In [1]: import numpy as np

In [2]: from numpy import linalg as LA

In [3]: np.set_printoptions(precision=2, suppress=True, linewidth=140, sign=" ")

In [4]: F = np.loadtxt("m.csv", delimiter=",")

In [5]: F
Out[5]: 
array([[ 0.,  1., -2.,  0., -2.,  0.,  1., -2.,  2.,  1.,  1., -1.],
       [ 0.,  0.,  1.,  0.,  1.,  0.,  0., -1.,  0.,  0.,  0., -1.],
       [ 0.,  0.,  0.,  2., -2., -2.,  0., -1., -2., -2.,  0., -1.],
       [ 0.,  0.,  0.,  0., -2.,  0.,  0.,  2., -1.,  0.,  0.,  1.],
       [ 0.,  0.,  0.,  0.,  0.,  1.,  0.,  0., -1., -2.,  2., -1.],
       [ 0.,  0.,  0.,  0.,  0.,  0.,  2.,  2.,  1., -2.,  1.,  1.],
       [ 0.,  0.,  0.,  0.,  0.,  0.,  0.,  0., -1.,  1., -1., -1.],
       [ 0.,  0.,  0.,  0.,  0.,  0.,  0.,  0.,  2., -2.,  1.,  2.],
       [ 0.,  0.,  0.,  0.,  0.,  0.,  0.,  0.,  0., -2.,  0.,  1.],
       [ 0.,  0.,  0.,  0.,  0.,  0.,  0.,  0.,  0.,  0.,  0., -2.],
       [ 0.,  0.,  0.,  0.,  0.,  0.,  0.,  0.,  0.,  0.,  0., -2.],
       [ 0.,  0.,  0.,  0.,  0.,  0.,  0.,  0.,  0.,  0.,  0.,  0.]])

In [6]: U, sv, Vt = LA.svd(F)

In [7]: vecs = Vt[:(sv > 1e-8).sum()]

In [8]: rng = np.random.default_rng(154)

In [9]: vec = F[8] + -1 * F[5] + rng.integers(2) * np.eye(12)[10]

In [10]: vec
Out[10]: array([ 0.,  0.,  0.,  0.,  0.,  0., -2., -2., -1.,  0., -1.,  0.])

In [11]: LA.matrix_rank(np.vstack([F, vec]))
Out[11]: np.int64(10)

In [12]: np.allclose(vecs.T @ vecs @ vec, vec)
Out[12]: True

In [13]: np.argsort(-LA.norm(F, axis=0).round(6), kind="stable")[:3]
Out[13]: array([  9,  11,   8])

In [14]: LA.cond(F) > 100
Out[14]: np.True_

In [15]: [round(float(x), 2) for x in LA.svd(F, compute_uv=False)[:3]]
Out[15]: [5.84, 5.08, 4.71]

In [16]: [int(LA.matrix_rank(LA.matrix_power(F, p))) for p in range(1, 13)]
Out[16]: [10, 8, 7, 6, 5, 4, 3, 2, 1, 0, 0, 0]

In [17]: np.sort(LA.eigvals(F))
Out[17]: array([ 0.,  0.,  0.,  0.,  0.,  0.,  0.,  0.,  0.,  0.,  0.,  0.])

In [18]: F @ F
Out[18]: 
array([[ 0.,  0.,  1., -4.,  5.,  2.,  0.,  1.,  1.,  9., -7., -4.],
       [ 0.,  0.,  0.,  2., -2., -1.,  0., -1., -5., -2.,  1., -4.],
       [ 0.,  0.,  0.,  0., -4., -2., -4.,  0., -4., 14., -7.,  2.],
       [ 0.,  0.,  0.,  0.,  0., -2.,  0.,  0.,  6.,  2., -2.,  5.],
       [ 0.,  0.,  0.,  0.,  0.,  0.,  2.,  2.,  1.,  0.,  1.,  0.],
       [ 0.,  0.,  0.,  0.,  0.,  0.,  0.,  0.,  2., -4.,  0.,  5.],
       [ 0.,  0.,  0.,  0.,  0.,  0.,  0.,  0.,  0.,  2.,  0., -1.],
       [ 0.,  0.,  0.,  0.,  0.,  0.,  0.,  0.,  0., -4.,  0.,  4.],
       [ 0.,  0.,  0.,  0.,  0.,  0.,  0.,  0.,  0.,  0.,  0.,  4.],
       [ 0.,  0.,  0.,  0.,  0.,  0.,  0.,  0.,  0.,  0.,  0.,  0.],
       [ 0.,  0.,  0.,  0.,  0.,  0.,  0.,  0.,  0.,  0.,  0.,  0.],
       [ 0.,  0.,  0.,  0.,  0.,  0.,  0.,  0.,  0.,  0.,  0.,  0.]])

In [19]: LA.lstsq(F[:-1].T, F[-1])[2]
Out[19]: np.int32(10)

In [20]: np.unique(F.round(6), axis=0).shape
Out[20]: (11, 12)

In [21]: np.round(F @ LA.pinv(F) @ F, 2) + 0
Out[21]: 
array([[ 0.,  1., -2.,  0., -2.,  0.,  1., -2.,  2.,  1.,  1., -1.],
       [ 0.,  0.,  1.,  0.,  1.,  0.,  0., -1.,  0.,  0.,  0., -1.],
       [ 0.,  0.,  0.,  2., -2., -2.,  0., -1., -2., -2.,  0., -1.],
       [ 0.,  0.,  0.,  0., -2.,  0.,  0.,  2., -1.,  0.,  0.,  1.],
       [ 0.,  0.,  0.,  0.,  0.,  1.,  0.,  0., -1., -2.,  2., -1.],
       [ 0.,  0.,  0.,  0.,  0.,  0.,  2.,  2.,  1., -2.,  1.,  1.],
       [ 0.,  0.,  0.,  0.,  0.,  0.,  0.,  0., -1.,  1., -1., -1.],
       [ 0.,  0.,  0.,  0.,  0.,  0.,  0.,  0.,  2., -2.,  1.,  2.],
       [ 0.,  0.,  0.,  0.,  0.,  0.,  0.,  0.,  0., -2.,  0.,  1.],
       [ 0.,  0.,  0.,  0.,  0.,  0.,  0.,  0.,  0.,  0.,  0., -2.],
       [ 0.,  0.,  0.,  0.,  0.,  0.,  0.,  0.,  0.,  0.,  0., -2.],
       [ 0.,  0.,  0.,  0.,  0.,  0.,  0.,  0.,  0.,  0.,  0.,  0.]])

In [22]: def softmax(z):
    ...:     e = np.exp(z - z.max(axis=-1, keepdims=True))
    ...:     return e / e.sum(axis=-1, keepdims=True)
    ...: 

In [23]: softmax(F[7])
Out[23]: array([ 0.04,  0.04,  0.04,  0.04,  0.04,  0.04,  0.04,  0.04,  0.29,  0.01,  0.11,  0.29])

In [24]: att = F @ F.T / np.sqrt(12)

In [25]: softmax(att).round(6).argmax(axis=1)
Out[25]: array([ 0,  1,  2,  3,  4,  5,  6,  7,  7,  9,  9,  0])

In [26]: softmax(att)[7] @ F
Out[26]: array([ 0.  ,  0.02, -0.03,  0.02, -0.08,  0.01,  0.41,  0.36,  1.42, -1.84,  0.89,  1.45])

In [27]: arr = np.triu(rng.random((6, 6)) < 0.4, 1).astype(int)

In [28]: arr = arr + arr.T

In [29]: arr
Out[29]: 
array([[ 0,  1,  1,  0,  1,  0],
       [ 1,  0,  1,  0,  0,  0],
       [ 1,  1,  0,  0,  1,  0],
       [ 0,  0,  0,  0,  1,  0],
       [ 1,  0,  1,  1,  0,  0],
       [ 0,  0,  0,  0,  0,  0]])

In [30]: W1 = np.array([[0, 2], [2, 1], [0, 3], [3, 0], [0, 2], [1, 2]])

In [31]: beta = np.array([-2, 0])

In [32]: act = np.maximum(arr @ W1 + beta, 0)

In [33]: act
Out[33]: 
array([[ 0,  6],
       [ 0,  5],
       [ 0,  5],
       [ 0,  2],
       [ 1,  5],
       [ 0,  0]])

In [34]: (act > 0).astype(int)
Out[34]: 
array([[ 0,  1],
       [ 0,  1],
       [ 0,  1],
       [ 0,  1],
       [ 1,  1],
       [ 0,  0]])

In [35]: cent = np.array([[3, 1, 0], [3, 1, 2]])

In [36]: (act @ cent).round(6).argmax(axis=1)
Out[36]: array([ 0,  0,  0,  0,  0,  0])

In [37]: act @ cent
Out[37]: 
array([[ 18,   6,  12],
       [ 15,   5,  10],
       [ 15,   5,  10],
       [  6,   2,   4],
       [ 18,   6,  10],
       [  0,   0,   0]])
